In [1]: import numpy as np

In [2]: np.set_printoptions(precision=2, suppress=True, linewidth=160, legacy="1.25")

In [3]: def rd(a):
   ...:     return np.round(a, 2) + 0
   ...: 

In [4]: A = np.load("block1.npy")

In [5]: print(rd(A))
[[-0.08  0.9  -0.03  0.06]
 [-0.19 -0.03 -0.15  0.12]
 [ 0.75 -0.07 -0.35  0.23]
 [ 0.51  0.38  0.13 -0.3 ]
 [-0.21  0.05 -0.86 -0.42]
 [ 0.32 -0.18 -0.08 -0.19]
 [-0.03  0.09 -0.3   0.8 ]]

In [6]: gram = A.T @ A

In [7]: print(rd(np.linalg.eigvalsh(gram)[::-1]))
[1. 1. 1. 1.]

In [8]: print(rd(np.linalg.svd(A, compute_uv=False) ** 2))
[1. 1. 1. 1.]

In [9]: print(np.allclose(gram, gram.T))
True

In [10]: print((A @ A.T).shape)
(7, 7)

In [11]: print(rd(np.diag(gram)))
[1. 1. 1. 1.]

In [12]: print(rd(A.sum(axis=1)))
[ 0.85 -0.25  0.55  0.72 -1.44 -0.14  0.56]

In [13]: print(np.unravel_index(np.abs(A).argmax(), A.shape))
(0, 1)

In [14]: print(rd(np.linalg.svd(A, compute_uv=False)))
[1. 1. 1. 1.]

In [15]: print(rd(A.mean(axis=0)))
[ 0.15  0.16 -0.23  0.04]

In [16]: print(rd(np.abs(A).max()))
0.9

In [17]: data = np.loadtxt("x.csv", delimiter=",")

In [18]: print(rd(data))
[[0.78 0.42]
 [0.42 0.22]]

In [19]: Uu, s, VT = np.linalg.svd(data)

In [20]: evecs = VT[:(s > 1e-8).sum()]

In [21]: rng = np.random.default_rng(6588)

In [22]: x0 = data[1] + 5 * data[0] + rng.integers(2) * np.eye(2)[0]

In [23]: print(rd(x0))
[5.29 2.31]

In [24]: print(rd(np.diag(evecs.T @ evecs)))
[0.78 0.22]

In [25]: print(np.linalg.matrix_rank(np.vstack([data, x0])))
2

In [26]: print(rd(np.linalg.norm(x0 - evecs.T @ evecs @ x0)))
0.47

In [27]: ev, evecs = np.linalg.eigh(data)

In [28]: x0 = np.array([1, 2])

In [29]: print(rd(x0 @ data @ x0))
3.34

In [30]: print((np.sign(evecs[:, -1].round(6)) == np.sign(evecs[0, -1].round(6))).astype(int))
[1 1]

In [31]: print(rd(evecs * np.abs(ev) @ evecs.T))
[[0.78 0.42]
 [0.42 0.22]]

In [32]: arr = np.loadtxt("w.csv", delimiter=",")

In [33]: print(arr)
[[-1.  0.  0.  0.  0.]
 [ 0. -2.  0.  0.  2.]
 [ 0.  0.  2.  0.  0.]
 [-1.  0.  0.  2.  0.]
 [ 0.  0.  0.  0.  1.]]

In [34]: u = np.array([0, 1])

In [35]: print(np.cross(arr[4, :3], arr[3, :3]))
[ 0. -0.  0.]

In [36]: print(np.polyval(u, arr[4]))
[1. 1. 1. 1. 1.]

In [37]: x0 = np.array([-7, -7, 6, -4, 1])

In [38]: a = np.maximum(arr @ x0, 0)

In [39]: print(np.maximum(arr @ (3 * x0), 0))
[21. 48. 36.  0.  3.]

In [40]: print(rd(np.linalg.eigvals(arr).sum().real))
2.0

In [41]: print(rd(np.linalg.det(2 * arr)), rd(np.linalg.det(arr)))
256.0 8.0

In [42]: print(np.kron(np.eye(2, dtype=int), arr))
[[-1.  0.  0.  0.  0. -0.  0.  0.  0.  0.]
 [ 0. -2.  0.  0.  2.  0. -0.  0.  0.  0.]
 [ 0.  0.  2.  0.  0.  0.  0.  0.  0.  0.]
 [-1.  0.  0.  2.  0. -0.  0.  0.  0.  0.]
 [ 0.  0.  0.  0.  1.  0.  0.  0.  0.  0.]
 [-0.  0.  0.  0.  0. -1.  0.  0.  0.  0.]
 [ 0. -0.  0.  0.  0.  0. -2.  0.  0.  2.]
 [ 0.  0.  0.  0.  0.  0.  0.  2.  0.  0.]
 [-0.  0.  0.  0.  0. -1.  0.  0.  2.  0.]
 [ 0.  0.  0.  0.  0.  0.  0.  0.  0.  1.]]
